% python3 -q
>>> import numpy as np
>>> import numpy.linalg as la
>>> np.set_printoptions(precision=2, suppress=True, linewidth=160)
>>> arr = np.load("x.npy")
>>> arr
array([[ 2.36, -1.34, -1.27],
       [ 1.62,  1.52, -2.02],
       [ 1.48,  0.53,  2.56],
       [-1.67, -2.07,  1.38],
       [-2.37, -1.59, -0.94],
       [ 1.33, -0.83,  2.56],
       [-1.93, -1.04,  2.05],
       [ 2.08, -1.85, -1.11],
       [ 1.68, -0.25,  2.47],
       [ 0.45,  2.28, -1.9 ],
       [ 1.02, -2.7 , -0.8 ],
       [ 0.29,  0.07,  2.99]])
>>> gram = np.cov(arr, rowvar=False)
>>> la.eigvalsh(gram)[::-1]
array([4.18, 2.81, 1.85])
>>> np.corrcoef(arr.T)
array([[ 1.  ,  0.23, -0.15],
       [ 0.23,  1.  , -0.08],
       [-0.15, -0.08,  1.  ]])
>>> gram
array([[ 2.67,  0.55, -0.48],
       [ 0.55,  2.23, -0.23],
       [-0.48, -0.23,  3.94]])
>>> np.argsort(-arr.std(axis=0).round(6), kind="stable")
array([2, 0, 1])
>>> np.median(arr, axis=0)
array([ 1.18, -0.94,  0.29])
>>> C = arr[[1, 8]].astype(float)
>>> for _ in range(3):
...     idx = la.norm(arr[:, None] - C, axis=-1).argmin(axis=1)
...     C = np.array([arr[idx == j].mean(axis=0) for j in range(2)])
... 
>>> idx
array([0, 0, 1, 1, 0, 1, 1, 0, 1, 0, 0, 1])
>>> np.bincount(idx)
array([6, 6])
>>> C[1] - C[0]
array([-0.66,  0.02,  3.68])
>>> C
array([[ 0.86, -0.61, -1.34],
       [ 0.2 , -0.6 ,  2.34]])
>>> np.abs(C[1] - C[0]).argmax()
np.int64(2)
>>> Y = C / np.sqrt((C ** 2).mean(axis=1, keepdims=True))
>>> la.norm(Y, axis=1)
array([1.73, 1.73])
>>> data = np.cumsum(np.array([[7, 2, -3],
...     [-7, -3, -4],
...     [-1, 7, -2],
...     [-3, 2, 7],
...     [8, 6, -9],
...     [-1, 6, 4],
...     [5, 8, -1],
...     [3, -7, -1],
...     [-6, 6, -9],
...     [7, -1, 5],
...     [-4, -2, -3],
...     [6, -6, -1],
...     [9, 4, 4],
...     [8, 6, 2],
...     [-8, -9, -4],
...     [-9, 6, -4],
...     [2, -7, 5],
...     [8, -2, 2],
...     [7, -7, -4],
...     [5, 0, -1],
...     [5, 3, -5],
...     [-8, 2, -7],
...     [-5, -6, 2],
...     [-3, 3, 3],
...     [4, -8, -7],
...     [-4, 4, -6]]), axis=0)
>>> data
array([[  7,   2,  -3],
       [  0,  -1,  -7],
       [ -1,   6,  -9],
       [ -4,   8,  -2],
       [  4,  14, -11],
       [  3,  20,  -7],
       [  8,  28,  -8],
       [ 11,  21,  -9],
       [  5,  27, -18],
       [ 12,  26, -13],
       [  8,  24, -16],
       [ 14,  18, -17],
       [ 23,  22, -13],
       [ 31,  28, -11],
       [ 23,  19, -15],
       [ 14,  25, -19],
       [ 16,  18, -14],
       [ 24,  16, -12],
       [ 31,   9, -16],
       [ 36,   9, -17],
       [ 41,  12, -22],
       [ 33,  14, -29],
       [ 28,   8, -27],
       [ 25,  11, -24],
       [ 29,   3, -31],
       [ 25,   7, -37]])
>>> Ac = data - data.mean(axis=0)
>>> left, s, vt = la.svd(Ac, full_matrices=False)
>>> vt[0] * np.sign(vt[0, np.abs(vt[0]).argmax()])
array([ 0.87, -0.09, -0.49])
>>> np.searchsorted(np.cumsum(s ** 2) / (s ** 2).sum(), 0.9) + 1
np.int64(3)
>>> np.abs(left[:, 0]).argmax()
np.int64(3)
>>> np.abs(vt[-1])
array([0.47, 0.16, 0.87])
>>> np.round(Ac.mean(axis=0), 2) + 0
array([0., 0., 0.])
>>> (np.sign(left[:, 0]) == np.sign(left[0, 0])).astype(int)
array([1, 1, 1, 1, 1, 1, 1, 1, 1, 1, 1, 1, 0, 0, 0, 1, 1, 0, 0, 0, 0, 0, 0, 0, 0, 0])
>>> d = la.norm(data[:, None] - data[None], axis=-1)
>>> np.unravel_index(d.round(6).argmax(), d.shape)
(np.int64(3), np.int64(20))
>>> d.shape
(26, 26)
>>> d[:5, :5]
array([[ 0.  ,  8.6 , 10.77, 12.57, 14.73],
       [ 8.6 ,  0.  ,  7.35, 11.05, 16.03],
       [10.77,  7.35,  0.  ,  7.87,  9.64],
       [12.57, 11.05,  7.87,  0.  , 13.45],
       [14.73, 16.03,  9.64, 13.45,  0.  ]])
>>> Ac = (data - data.mean(axis=0)) / data.std(axis=0)
>>> Ac.std(axis=0)
array([1., 1., 1.])
>>> np.argwhere(np.abs(Ac) > 2)
array([[25,  2]])
>>> beta = la.lstsq(np.delete(Ac, 2, axis=1), Ac[:, 2])[0]
>>> beta
array([-0.64,  0.11])
>>> np.abs(beta).argmax()
np.int64(0)
>>> round(float(1 - np.var(Ac[:, 2] - np.delete(Ac, 2, axis=1) @ beta)), 2)
0.44
>>> gram = np.cov(data, rowvar=False)
>>> np.argsort(-data.std(axis=0).round(6), kind="stable")
array([0, 2, 1])
>>> np.median(data, axis=0)
array([ 15. ,  15. , -14.5])
>>> np.polyfit(data[:, 1], data[:, 0], 1)
array([-0.09, 18.55])
>>> gram.shape
(3, 3)
>>> np.argwhere(np.triu(np.abs(np.corrcoef(data.T)) > 0.8, 1))
array([], shape=(0, 2), dtype=int64)
>>> gram = data.T @ data
>>> np.allclose(gram, gram.T)
True
>>> np.diag(gram)
array([11654,  7810,  8217])
>>> la.svd(data, compute_uv=False) ** 2
array([23748.52,  2969.97,   962.51])
>>> gram
array([[11654,  6589, -8754],
       [ 6589,  7810, -5887],
       [-8754, -5887,  8217]])
>>> X = np.array([[-0.2, 1.8, 0.7, -1.9],
...     [0.1, 1.4, 1.4, -1.8],
...     [0.1, -1.7, 0.9, -1.3],
...     [0.0, -1.69, 0.98, -1.24]])
>>> rng = np.random.default_rng(454)
>>> idx = rng.permutation(4)
>>> Y = X[:, idx] * rng.choice([-1, 1], 4)
>>> Y
array([[ 0.7 , -1.8 ,  1.9 ,  0.2 ],
       [ 1.4 , -1.4 ,  1.8 , -0.1 ],
       [ 0.9 ,  1.7 ,  1.3 , -0.1 ],
       [ 0.98,  1.69,  1.24, -0.  ]])
>>> left, _, vt = la.svd(X.T @ Y)
>>> idx
array([2, 1, 3, 0])
>>> np.round(left @ vt, 2) + 0
array([[ 0.,  0.,  0., -1.],
       [ 0., -1.,  0.,  0.],
       [ 1.,  0.,  0.,  0.],
       [ 0.,  0., -1.,  0.]])
>>> np.kron(np.eye(2, dtype=int), Y)
array([[ 0.7 , -1.8 ,  1.9 ,  0.2 ,  0.  , -0.  ,  0.  ,  0.  ],
       [ 1.4 , -1.4 ,  1.8 , -0.1 ,  0.  , -0.  ,  0.  , -0.  ],
       [ 0.9 ,  1.7 ,  1.3 , -0.1 ,  0.  ,  0.  ,  0.  , -0.  ],
       [ 0.98,  1.69,  1.24, -0.  ,  0.  ,  0.  ,  0.  , -0.  ],
       [ 0.  , -0.  ,  0.  ,  0.  ,  0.7 , -1.8 ,  1.9 ,  0.2 ],
       [ 0.  , -0.  ,  0.  , -0.  ,  1.4 , -1.4 ,  1.8 , -0.1 ],
       [ 0.  ,  0.  ,  0.  , -0.  ,  0.9 ,  1.7 ,  1.3 , -0.1 ],
       [ 0.  ,  0.  ,  0.  , -0.  ,  0.98,  1.69,  1.24, -0.  ]])
>>> round(np.einsum("ii->", Y), 2)
np.float64(0.6)
>>> np.poly(Y)
array([ 1.  , -0.6 , -4.04, -4.3 ,  0.55])
>>> round(la.det(2 * Y), 2), round(la.det(Y), 2)
(np.float64(8.87), np.float64(0.55))
>>> np.round(np.einsum("ij,ji->", Y, Y), 2)
np.float64(8.45)
>>> feats = np.loadtxt("dump.csv", delimiter=",")
>>> feats
array([[ 18.1 ,   1.42,  -8.39],
       [  4.3 , -13.76,  13.87],
       [ 15.61, -10.8 ,   6.3 ],
       [  5.99, -13.75,  13.23],
       [  4.88,  11.95, -15.28],
       [ 15.55,   5.06, -11.52],
       [  6.34,  11.38, -15.18],
       [ -9.17,  13.42, -11.66],
       [ 18.67,   0.15,  -7.17],
       [-19.27,   1.99,   4.99],
       [-13.67,  -6.88,  12.87],
       [ -2.2 ,  13.61, -14.49],
       [ -4.03, -12.25,  15.29],
       [ -2.43, -12.73,  15.23],
       [-18.71,   7.01,  -0.87],
       [  9.3 ,   9.93, -14.66],
       [  0.91, -13.44,  14.78],
       [-12.24,  12.59,  -9.57],
       [ -1.79, -12.9 ,  15.18],
       [-19.33,   4.77,   1.89],
       [ 11.06, -12.98,  10.45],
       [ -1.32, -13.01,  15.13],
       [  9.25,   9.96, -14.67],
       [  8.77,  10.22, -14.79],
       [-17.25,  -2.88,   9.71],
       [ -3.61, -12.38,  15.28]])
>>> gram = np.cov(feats, rowvar=False)
>>> np.argsort(-feats.std(axis=0).round(6), kind="stable")
array([2, 0, 1])
>>> np.argwhere(np.triu(np.abs(np.corrcoef(feats.T)) > 0.8, 1))
array([[1, 2]])
>>> np.corrcoef(feats.T)
array([[ 1.  , -0.07, -0.29],
       [-0.07,  1.  , -0.94],
       [-0.29, -0.94,  1.  ]])
>>> np.median(feats, axis=0)
array([-0.2 ,  0.79,  3.44])
>>> gram
array([[ 140.38,   -8.42,  -43.17],
       [  -8.42,  115.21, -126.45],
       [ -43.17, -126.45,  158.44]])
>>> np.round(la.eigvalsh(gram)[::-1], 2) + 0
array([271.13, 142.91,   0.  ])
>>> np.round(np.corrcoef(feats[:, 2], feats[:, 0])[0, 1], 2)
np.float64(-0.29)
>>> np.polyfit(feats[:, 2], feats[:, 0], 1)
array([-0.27,  0.41])
>>> gram.shape
(3, 3)
>>> A = np.tril(np.array([[-3, -1, -1, -2], [0, 2, 3, -2], [2, -3, -3, 2], [0, -2, 1, -1]]), -1) + np.eye(4, dtype=int)
>>> A
array([[ 1,  0,  0,  0],
       [ 0,  1,  0,  0],
       [ 2, -3,  1,  0],
       [ 0, -2,  1,  1]])
>>> ev, evecs = la.eig(A)
>>> np.prod(ev)
np.float64(1.0)
>>> A @ evecs[:, 0] - ev[0] * evecs[:, 0]
array([0., 0., 0., 0.])
